$ ipython --no-banner

In [1]: import numpy as np

In [2]: import numpy.linalg as la

In [3]: np.set_printoptions(precision=1, suppress=True, linewidth=200, legacy="1.25")

In [4]: arr = np.load("data.npy")

In [5]: arr.round(1) + 0
Out[5]: 
array([[ 1.8,  1.3, -2. ,  1.3],
       [ 0. , -0.6,  2.6, -4.2],
       [ 0.5, -0.1,  0. ,  0.9],
       [ 1.4,  1.2, -2. ,  1.7]])

In [6]: rng = np.random.default_rng(911)

In [7]: labels = rng.permutation(4)

In [8]: labels
Out[8]: array([3, 1, 2, 0])

In [9]: A2 = arr[labels][:, labels]

In [10]: round(float(np.trace(A2)), 1)
Out[10]: 2.9

In [11]: np.allclose(A2, arr)
Out[11]: False

In [12]: np.argsort(-la.norm(arr, axis=0).round(6), kind="stable")[:3]
Out[12]: array([3, 2, 0])

In [13]: la.matrix_rank(arr, rtol=0.1)
Out[13]: 3

In [14]: round(la.norm(arr, 2) / la.norm(arr), 1)
Out[14]: 0.9

In [15]: E = np.load("x.npy")

In [16]: E
Out[16]: 
array([[6, 3],
       [5, 2],
       [7, 4],
       [6, 3]])

In [17]: # row 3 repeats row 0

In [18]: x = np.array([0, 1])

In [19]: (E * x).sum(axis=1)
Out[19]: array([3, 2, 4, 3])

In [20]: la.norm(E @ x) <= la.norm(E, 2) * la.norm(x) + 1e-9
Out[20]: True

In [21]: la.norm(E, axis=0)
Out[21]: array([12.1,  6.2])

In [22]: np.round(la.norm(E) ** 2 / la.norm(E, 2) ** 2, 1)
Out[22]: 1.0

In [23]: M = np.load("case12.npy")

In [24]: M
Out[24]: 
array([[  1,  -3,   9, -27],
       [  1,  -2,   4,  -8],
       [  1,  -1,   1,  -1],
       [  1,   0,   0,   0]])

In [25]: np.allclose(M, M.T)
Out[25]: False

In [26]: la.matrix_power(M, 3)
Out[26]: 
array([[ -32,   66, -198,  582],
       [ -18,   16,  -52,  154],
       [ -16,   -2,   -2,   10],
       [ -20,   -6,    6,  -12]])

In [27]: (M - M.T) / 2
Out[27]: 
array([[  0. ,  -2. ,   4. , -14. ],
       [  2. ,   0. ,   2.5,  -4. ],
       [ -4. ,  -2.5,   0. ,  -0.5],
       [ 14. ,   4. ,   0.5,   0. ]])

In [28]: np.trace(M)
Out[28]: 0

In [29]: A2 = np.array([[1, 0, 1], [1, 2, 0]])

In [30]: basis = np.kron(A2, M)

In [31]: basis
Out[31]: 
array([[  1,  -3,   9, -27,   0,   0,   0,   0,   1,  -3,   9, -27],
       [  1,  -2,   4,  -8,   0,   0,   0,   0,   1,  -2,   4,  -8],
       [  1,  -1,   1,  -1,   0,   0,   0,   0,   1,  -1,   1,  -1],
       [  1,   0,   0,   0,   0,   0,   0,   0,   1,   0,   0,   0],
       [  1,  -3,   9, -27,   2,  -6,  18, -54,   0,   0,   0,   0],
       [  1,  -2,   4,  -8,   2,  -4,   8, -16,   0,   0,   0,   0],
       [  1,  -1,   1,  -1,   2,  -2,   2,  -2,   0,   0,   0,   0],
       [  1,   0,   0,   0,   2,   0,   0,   0,   0,   0,   0,   0]])

In [32]: np.round(la.norm(basis, 2), 1), round(float(la.norm(A2, 2) * la.norm(M, 2)), 1)
Out[32]: (69.2, 69.2)

In [33]: u = np.array([1, 8])

In [34]: np.polyval(u, M[2])
Out[34]: array([9, 7, 9, 7])

In [35]: np.correlate(M[2], M[3], "full")
Out[35]: array([ 0,  0,  0,  1, -1,  1, -1])

In [36]: np.array([np.convolve(row, u, "same") for row in M])
Out[36]: 
array([[  1,   5, -15,  45],
       [  1,   6, -12,  24],
       [  1,   7,  -7,   7],
       [  1,   8,   0,   0]])

In [37]: J = np.load("run3.npy")

In [38]: J
Out[38]: 
array([[ 1, -1,  1, -1, -1,  1, -1,  1],
       [ 1,  1,  1,  1,  1,  1,  1,  1],
       [ 1, -1,  1, -1,  1, -1,  1, -1]])

In [39]: # columns 0 and 2 are equal

In [40]: J @ J
Traceback (most recent call last):
  Cell In[40], line 1
    J @ J
ValueError: matmul: Input operand 1 has a mismatch in its core dimension 0, with gufunc signature (n?,k),(k,m?)->(n?,m?) (size 3 is different from 8)


In [41]: C2 = J.T @ J

In [42]: np.trace(C2), (J ** 2).sum()
Out[42]: (24, 24)

In [43]: np.allclose(C2, C2.T)
Out[43]: True

In [44]: W0 = np.loadtxt("w.csv", delimiter=",")

In [45]: W0
Out[45]: 
array([[-9.,  3.,  0.,  0.],
       [ 3.,  4.,  3.,  0.],
       [ 0.,  3.,  5.,  3.],
       [ 0.,  0.,  3.,  7.]])

In [46]: ev, V = la.eigh(W0)

In [47]: np.round(V.T @ V, 1) + 0
Out[47]: 
array([[1., 0., 0., 0.],
       [0., 1., 0., 0.],
       [0., 0., 1., 0.],
       [0., 0., 0., 1.]])

In [48]: np.round(V.T @ W0 @ V, 1) + 0
Out[48]: 
array([[-9.7,  0. ,  0. ,  0. ],
       [ 0. ,  1.1,  0. ,  0. ],
       [ 0. ,  0. ,  5.7,  0. ],
       [ 0. ,  0. ,  0. ,  9.8]])

In [49]: la.eigvalsh(W0 @ W0)
Out[49]: array([ 1.2, 33. , 93.9, 96.9])

In [50]: np.round(V @ np.diag(ev) @ V.T, 1) + 0
Out[50]: 
array([[-9.,  3.,  0.,  0.],
       [ 3.,  4.,  3.,  0.],
       [ 0.,  3.,  5.,  3.],
       [ 0.,  0.,  3.,  7.]])

In [51]: np.abs(V[:, -1])
Out[51]: array([0.1, 0.4, 0.6, 0.7])

In [52]: la.svd(W0, compute_uv=False)
Out[52]: array([9.8, 9.7, 5.7, 1.1])

In [53]: round(ev.sum(), 1), np.trace(W0)
Out[53]: (7.0, 7.0)

In [54]: (ev > 1e-8).sum(), (ev < -1e-8).sum()
Out[54]: (3, 1)

In [55]: q, _ = la.qr(np.array([[-0.7, 0.4, -0.9], [0.0, 0.1, -0.1], [0.8, 0.4, -0.5]]))

In [56]: ev = np.array([3, -8, 0])

In [57]: m1 = q @ np.diag(ev) @ q.T

In [58]: m1
Out[58]: 
array([[-3.1, -1. , -5.3],
       [-1. , -0.2, -0.9],
       [-5.3, -0.9, -1.7]])

In [59]: # symmetric

In [60]: m1 @ m1
Out[60]: 
array([[39. ,  8.3, 26.3],
       [ 8.3,  1.9,  7.2],
       [26.3,  7.2, 32. ]])

In [61]: (m1 + m1.T) / 2
Out[61]: 
array([[-3.1, -1. , -5.3],
       [-1. , -0.2, -0.9],
       [-5.3, -0.9, -1.7]])

In [62]: assert m1 == m1.T
Traceback (most recent call last):
  Cell In[62], line 1
    assert m1 == m1.T
ValueError: The truth value of an array with more than one element is ambiguous. Use a.any() or a.all()


In [63]: la.matrix_power(m1, 2)
Out[63]: 
array([[39. ,  8.3, 26.3],
       [ 8.3,  1.9,  7.2],
       [26.3,  7.2, 32. ]])

In [64]: np.round(la.det(m1), 1)
Out[64]: -0.0

In [65]: round(np.abs(la.eigvals(m1)).max(), 1)
Out[65]: 8.0

In [66]: data = np.array([[0, 3, 0, 3], [2, 1, 1, 3], [3, 1, 3, 1], [0, 0, 0, 0]]) * (rng.random((4, 4)) < 0.3)

In [67]: data
Out[67]: 
array([[0, 0, 0, 0],
       [2, 1, 1, 0],
       [3, 1, 0, 0],
       [0, 0, 0, 0]])

In [68]: # rows 0 and 3 are equal

In [69]: Uu, sig, Vh = la.svd(data)

In [70]: sig.round(1) + 0
Out[70]: array([3.9, 0.8, 0. , 0. ])

In [71]: np.argmax(sig[:-1] / (sig[1:] + 1e-6)) + 1
Out[71]: 2

In [72]: A2 = Uu[:, :2] @ np.diag(sig[:2]) @ Vh[:2]

In [73]: A2.round(1) + 0
Out[73]: 
array([[0., 0., 0., 0.],
       [2., 1., 1., 0.],
       [3., 1., 0., 0.],
       [0., 0., 0., 0.]])

In [74]: round(la.norm(data - A2) / la.norm(data), 1)
Out[74]: 0.0

In [75]: la.matrix_rank(A2)
Out[75]: 2

In [76]: np.round(la.norm(data - A2, 2), 1), np.round(sig[2], 1)
Out[76]: (0.0, 0.0)

In [77]: la.matrix_rank(data, rtol=0.05)
Out[77]: 2

In [78]: def softmax(z):
    ...:     e = np.exp(z - z.max(axis=-1, keepdims=True))
    ...:     return e / e.sum(axis=-1, keepdims=True)
    ...: 

In [79]: softmax(data).sum(axis=1)
Out[79]: array([1., 1., 1., 1.])

In [80]: scores = data @ data.T / np.sqrt(4)

In [81]: softmax(scores).round(6).argmax(axis=1)
Out[81]: array([0, 2, 2, 0])

In [82]: np.round(softmax(scores), 1) + 0
Out[82]: 
array([[0.2, 0.2, 0.2, 0.2],
       [0. , 0.4, 0.6, 0. ],
       [0. , 0.2, 0.8, 0. ],
       [0.2, 0.2, 0.2, 0.2]])

In [83]: q, _ = la.qr(np.array([[1.1, -1.4, -1.0, 2.0],
    ...:     [0.2, -1.1, 0.0, 2.1],
    ...:     [0.1, -1.2, -0.1, -0.5],
    ...:     [0.9, 0.0, 0.1, 0.5]]))

In [84]: ev = np.array([1, 2, 2, 3])

In [85]: feats = q @ np.diag(ev) @ q.T

In [86]: feats
Out[86]: 
array([[ 1.4, -0.1, -0.1, -0.5],
       [-0.1,  2.5, -0.5, -0.2],
       [-0.1, -0.5,  2.5,  0.1],
       [-0.5, -0.2,  0.1,  1.6]])

In [87]: Lm = la.cholesky(feats)

In [88]: round(float(np.prod(np.diag(Lm)) ** 2), 1), round(la.det(feats), 1)
Out[88]: (12.0, 12.0)

In [89]: np.round(feats / np.sqrt(np.outer(np.diag(feats), np.diag(feats))), 1) + 0
Out[89]: 
array([[ 1. ,  0. ,  0. , -0.3],
       [ 0. ,  1. , -0.2, -0.1],
       [ 0. , -0.2,  1. ,  0. ],
       [-0.3, -0.1,  0. ,  1. ]])

In [90]: la.eigvalsh(feats).min() > 0
Out[90]: True

In [91]: ev, V = la.eig(feats)

In [92]: round(float(np.prod(ev)), 1)
Out[92]: 12.0

In [93]: np.sort(la.eigvals(feats @ feats))
Out[93]: array([1., 4., 4., 9.])

In [94]: np.sort(la.eigvals(feats.T))
Out[94]: array([1., 2., 2., 3.])
